In [1]: import numpy as np

In [2]: np.set_printoptions(precision=3, suppress=True, linewidth=160, legacy="1.25")

In [3]: def rd(a):
   ...:     return np.round(a, 3) + 0
   ...: 

In [4]: data = np.loadtxt("data.csv", delimiter=",")

In [5]: data
Out[5]: 
array([[-1.032,  0.031,  0.36 ,  0.249,  1.845,  0.688, -4.044,  2.207],
       [ 2.626,  0.613,  1.986,  0.932, -0.144,  0.684,  0.838, -0.652],
       [-0.231,  1.775,  3.536,  0.015, -0.413, -0.499,  0.382, -0.17 ],
       [ 2.905, -1.247, -1.767,  3.677, -0.288, -0.202, -1.32 , -0.362],
       [-0.533, -1.113, -1.62 ,  0.16 ,  2.301, -0.094, -1.59 ,  1.99 ],
       [-0.766,  0.332,  1.141, -1.269,  0.57 ,  0.491, -0.128,  1.956],
       [-0.034,  0.382,  1.115,  0.106, -0.545,  0.293,  0.179,  0.044],
       [-0.734,  1.504,  3.014, -0.151, -1.599,  0.129,  0.864, -0.514],
       [ 0.362,  1.422, -0.326, -0.83 , -0.715,  0.216,  0.551,  0.185],
       [-0.809, -0.036,  0.065,  1.315, -0.059,  1.648, -1.577,  0.973],
       [ 2.203, -2.522, -0.865,  1.822,  1.473, -1.09 ,  0.633, -0.701],
       [-2.723,  2.56 ,  2.709, -1.261, -2.455,  0.606,  2.008, -1.973]])

In [6]: x = np.array([0, 4, 0, 3, 1, 3, 0, 1])

In [7]: target = data @ x

In [8]: rd(np.linalg.solve(data.T @ data, data.T @ target))
Out[8]: array([0., 4., 0., 3., 1., 3., 0., 1.])

In [9]: rd(np.linalg.lstsq(data, target)[0])
Out[9]: array([0., 4., 0., 3., 1., 3., 0., 1.])

In [10]: rd(np.linalg.pinv(data) @ data)
Out[10]: 
array([[1., 0., 0., 0., 0., 0., 0., 0.],
       [0., 1., 0., 0., 0., 0., 0., 0.],
       [0., 0., 1., 0., 0., 0., 0., 0.],
       [0., 0., 0., 1., 0., 0., 0., 0.],
       [0., 0., 0., 0., 1., 0., 0., 0.],
       [0., 0., 0., 0., 0., 1., 0., 0.],
       [0., 0., 0., 0., 0., 0., 1., 0.],
       [0., 0., 0., 0., 0., 0., 0., 1.]])

In [11]: rng = np.random.default_rng(63249)

In [12]: target = target + 0.05 * rng.normal(size=12)

In [13]: rd(target)
Out[13]: array([ 7.013,  6.495,  5.063,  4.789,  0.014,  1.615,  2.174,  3.821,  3.33 ,  9.632, -7.135,  3.914])

In [14]: b, *_ = np.linalg.lstsq(data, target)

In [15]: b.round()
Out[15]: array([-0.,  4.,  0.,  3.,  1.,  3.,  0.,  1.])

In [16]: rd(data.T @ (target - data @ b))
Out[16]: array([0., 0., 0., 0., 0., 0., 0., 0.])

In [17]: other = np.c_[data[:, :5] @ np.array([[0, 1, -2, 2, 0],
    ...:     [2, 0, -1, -2, -1],
    ...:     [-1, 2, 1, 0, 2],
    ...:     [-1, 0, 1, 0, 1],
    ...:     [-2, 2, 2, -1, 1]]), np.array([6, -4, -7, 0, 2, -5, 2, -1, -3, 7, 5, -6])]

In [18]: rd(other)
Out[18]: 
array([[-4.237,  3.378,  6.332, -3.971,  2.783,  6.   ],
       [-1.404,  6.31 , -3.235,  4.17 ,  4.147, -4.   ],
       [ 0.825,  6.015,  1.412, -3.599,  4.899, -7.   ],
       [-3.828, -1.205, -3.229,  8.592,  1.102,  0.   ],
       [-5.368,  0.829,  5.321, -1.141,  0.334,  2.   ],
       [-0.348,  2.656,  2.212, -2.766,  1.251, -5.   ],
       [ 0.633,  1.106, -0.183, -0.287,  1.409,  2.   ],
       [ 3.343,  2.096, -0.371, -2.877,  2.774, -1.   ],
       [ 5.43 , -1.72 , -4.732, -1.405, -3.619, -3.   ],
       [-1.334, -0.797,  2.916, -1.487,  1.422,  7.   ],
       [-8.947,  3.419,  2.019,  7.977,  4.087,  5.   ],
       [ 8.582, -2.215, -0.576, -8.111, -0.858, -6.   ]])

In [19]: rd(np.linalg.norm(np.linalg.qr(data)[0].T @ other, axis=0) ** 2 / ((other ** 2).sum(axis=0) + 1e-12))
Out[19]: array([1. , 1. , 1. , 1. , 1. , 0.8])

In [20]: rd(np.linalg.lstsq(data, other[:, 0])[0])
Out[20]: array([ 0.,  2., -1., -1., -2.,  0.,  0.,  0.])

In [21]: x = np.array([8, 9, -7, -2, -3, -9])

In [22]: target = other @ x

In [23]: rd(np.linalg.solve(other.T @ other, other.T @ target))
Out[23]: array([ 8.,  9., -7., -2., -3., -9.])

In [24]: rd(np.linalg.lstsq(other, target)[0])
Out[24]: array([ 8.,  9., -7., -2., -3., -9.])

In [25]: target = target + 0.02 * rng.normal(size=12)

In [26]: rd(target)
Out[26]: array([-102.255,   83.426,  106.376,  -39.363,  -89.462,   52.436,   -5.346,   54.642,  101.75 , -102.546, -128.154,  125.546])

In [27]: b, *_ = np.linalg.lstsq(other, target)

In [28]: [round(float(np.linalg.norm(np.linalg.solve(other.T @ other + lam * np.eye(6), other.T @ target))), 2) for lam in (0, 1, 10, 100)]
Out[28]: [16.97, 16.53, 15.12, 11.87]

In [29]: b.round()
Out[29]: array([ 8.,  9., -7., -2., -3., -9.])

In [30]: rd(b)
Out[30]: array([ 8.016,  9.006, -6.983, -1.985, -3.004, -9.002])

In [31]: mat = np.array([[0, 0, 3, 0, 0, 0],
    ...:     [1, 2, 0, 2, 2, 0],
    ...:     [0, 0, 0, 0, 0, 1],
    ...:     [0, 0, 0, 0, 0, 0],
    ...:     [2, 1, 0, 3, 0, 0]])

In [32]: left, sigma, vt = np.linalg.svd(mat)

In [33]: V = vt[:(sigma > 1e-8).sum()]

In [34]: x = mat[3] + 2 * mat[2] + rng.integers(2) * np.eye(6)[5]

In [35]: x
Out[35]: array([0., 0., 0., 0., 0., 2.])

In [36]: rd(V.T @ V)
Out[36]: 
array([[ 0.317,  0.049,  0.   ,  0.439, -0.146,  0.   ],
       [ 0.049,  0.354,  0.   ,  0.183,  0.439,  0.   ],
       [ 0.   ,  0.   ,  1.   ,  0.   ,  0.   ,  0.   ],
       [ 0.439,  0.183,  0.   ,  0.646, -0.049,  0.   ],
       [-0.146,  0.439,  0.   , -0.049,  0.683,  0.   ],
       [ 0.   ,  0.   ,  0.   ,  0.   ,  0.   ,  1.   ]])

In [37]: rd(np.linalg.norm(x - V.T @ V @ x))
Out[37]: 0.0

In [38]: np.linalg.matrix_rank(np.vstack([mat, x]))
Out[38]: 4

In [39]: mat.mean(axis=0)
Out[39]: array([0.6, 0.6, 0.6, 1. , 0.4, 0.2])

In [40]: np.abs(mat).max()
Out[40]: 3

In [41]: np.diff(mat, axis=0)
Out[41]: 
array([[ 1,  2, -3,  2,  2,  0],
       [-1, -2,  0, -2, -2,  1],
       [ 0,  0,  0,  0,  0, -1],
       [ 2,  1,  0,  3,  0,  0]])

In [42]: mat.sum(axis=0)
Out[42]: array([3, 3, 3, 5, 2, 1])

In [43]: mat - mat[0]
Out[43]: 
array([[ 0,  0,  0,  0,  0,  0],
       [ 1,  2, -3,  2,  2,  0],
       [ 0,  0, -3,  0,  0,  1],
       [ 0,  0, -3,  0,  0,  0],
       [ 2,  1, -3,  3,  0,  0]])

In [44]: T = np.stack([mat, 3 * mat, mat[::-1]])

In [45]: T.shape
Out[45]: (3, 5, 6)

In [46]: T.sum(axis=0)
Out[46]: 
array([[ 2,  1, 12,  3,  0,  0],
       [ 4,  8,  0,  8,  8,  0],
       [ 0,  0,  0,  0,  0,  5],
       [ 1,  2,  0,  2,  2,  0],
       [ 8,  4,  3, 12,  0,  0]])

In [47]: np.linalg.matrix_rank(T.reshape(3, -1))
Out[47]: 2

In [48]: np.einsum("bij,cij->bc", T, T)
Out[48]: 
array([[ 37, 111,   1],
       [111, 333,   3],
       [  1,   3,  37]])

In [49]: r = np.linalg.matrix_rank(mat)

In [50]: r
Out[50]: 4

In [51]: null = np.linalg.svd(mat)[2][r:].T

In [52]: np.allclose(mat @ null, 0)
Out[52]: True

In [53]: [int(np.linalg.matrix_rank(np.delete(mat, i, axis=0))) for i in range(5)]
Out[53]: [3, 3, 3, 4, 3]

In [54]: [int(np.linalg.matrix_rank(mat[:i])) for i in range(1, len(mat) + 1)]
Out[54]: [1, 2, 3, 3, 4]

In [55]: null.shape
Out[55]: (6, 2)

In [56]: rd(mat @ null)
Out[56]: 
array([[0., 0.],
       [0., 0.],
       [0., 0.],
       [0., 0.],
       [0., 0.]])

In [57]: J = np.array([[0, 0, 0, 1, 0],
    ...:     [0, 0, 1, 0, 0],
    ...:     [0, 1, 0, 0, 0],
    ...:     [0, 0, 0, 0, 1],
    ...:     [1, 0, 0, 0, 0]])

In [58]: # keeps lengths

In [59]: x = np.array([8, -8, -4, 7, -2])

In [60]: np.sign((J @ x).round(6))
Out[60]: array([ 1, -1, -1, -1,  1])

In [61]: J @ np.eye(5)[2]
Out[61]: array([0., 1., 0., 0., 0.])

In [62]: J @ np.ones(5)
Out[62]: array([1., 1., 1., 1., 1.])

In [63]: Q, V = np.linalg.qr(J[:, :2])[0], np.linalg.qr(J[:, 2:])[0]

In [64]: sigma = np.linalg.svd(Q.T @ V, compute_uv=False)

In [65]: np.degrees(np.arccos(sigma.clip(0, 1)))
Out[65]: array([90., 90.])

In [66]: sigma
Out[66]: array([0., 0.])

In [67]: rd(np.sort(np.abs(np.linalg.eigvals(J)))[::-1])
Out[67]: array([1., 1., 1., 1., 1.])

In [68]: J.sum(axis=1)
Out[68]: array([1, 1, 1, 1, 1])

In [69]: pr = np.eye(5)[1]

In [70]: for _ in range(5):
    ...:     pr = pr @ J
    ...:     print(pr.round(3))
    ...: 
[0. 0. 1. 0. 0.]
[0. 1. 0. 0. 0.]
[0. 0. 1. 0. 0.]
[0. 1. 0. 0. 0.]
[0. 0. 1. 0. 0.]

In [71]: x = np.array([0, 1, 3, 0, 3])

In [72]: rd(np.linalg.det(J))
Out[72]: -1.0

In [73]: r0 = np.array([-5, -4, 4, 0, 0, -2])

In [74]: m1 = np.array([np.roll(r0, i) for i in range(6)])

In [75]: m1
Out[75]: 
array([[-5, -4,  4,  0,  0, -2],
       [-2, -5, -4,  4,  0,  0],
       [ 0, -2, -5, -4,  4,  0],
       [ 0,  0, -2, -5, -4,  4],
       [ 4,  0,  0, -2, -5, -4],
       [-4,  4,  0,  0, -2, -5]])

In [76]: ang = np.radians(135)

In [77]: Rm = np.eye(6)

In [78]: Rm[5, 5] = Rm[4, 4] = np.cos(ang)

In [79]: Rm[5, 4], Rm[4, 5] = -np.sin(ang), np.sin(ang)

In [80]: rd(Rm)
Out[80]: 
array([[ 1.   ,  0.   ,  0.   ,  0.   ,  0.   ,  0.   ],
       [ 0.   ,  1.   ,  0.   ,  0.   ,  0.   ,  0.   ],
       [ 0.   ,  0.   ,  1.   ,  0.   ,  0.   ,  0.   ],
       [ 0.   ,  0.   ,  0.   ,  1.   ,  0.   ,  0.   ],
       [ 0.   ,  0.   ,  0.   ,  0.   , -0.707,  0.707],
       [ 0.   ,  0.   ,  0.   ,  0.   , -0.707, -0.707]])

In [81]: other = m1 @ Rm.T

In [82]: np.allclose(np.linalg.norm(m1, axis=1), np.linalg.norm(other, axis=1))
Out[82]: True

In [83]: np.allclose(m1 @ m1.T, other @ other.T)
Out[83]: True

In [84]: rd(np.linalg.det(Rm)), rd(np.trace(Rm))
Out[84]: (1.0, 2.586)

In [85]: rd(np.abs(other - m1).max(axis=0))
Out[85]: array([ 0.   ,  0.   ,  0.   ,  0.   ,  9.657, 10.364])

In [86]: rd(other)
Out[86]: 
array([[-5.   , -4.   ,  4.   ,  0.   , -1.414,  1.414],
       [-2.   , -5.   , -4.   ,  4.   ,  0.   ,  0.   ],
       [ 0.   , -2.   , -5.   , -4.   , -2.828, -2.828],
       [ 0.   ,  0.   , -2.   , -5.   ,  5.657,  0.   ],
       [ 4.   ,  0.   ,  0.   , -2.   ,  0.707,  6.364],
       [-4.   ,  4.   ,  0.   ,  0.   , -2.121,  4.95 ]])

In [87]: rd(np.linalg.svd(m1, compute_uv=False)), rd(np.linalg.svd(other, compute_uv=False))
Out[87]: 
(array([10.149, 10.149,  7.   ,  6.557,  6.557,  5.   ]),
 array([10.149, 10.149,  7.   ,  6.557,  6.557,  5.   ]))

In [88]: r0, r1 = m1[3], m1[0]

In [89]: r0 @ r0
Out[89]: 61

In [90]: pr = (r0 @ r1) / (r0 @ r0) * r0

In [91]: rd(r1 - pr)
Out[91]: array([-5.   , -4.   ,  3.475, -1.311, -1.049, -0.951])

In [92]: np.linalg.matrix_rank(np.outer(r0, r1))
Out[92]: 1

In [93]: rd(np.linalg.norm(r0 + r1) ** 2 + np.linalg.norm(r0 - r1) ** 2)
Out[93]: 244.0

In [94]: rd((r1 - pr) @ r0)
Out[94]: 0.0

In [95]: rd(pr)
Out[95]: array([ 0.   ,  0.   ,  0.525,  1.311,  1.049, -1.049])
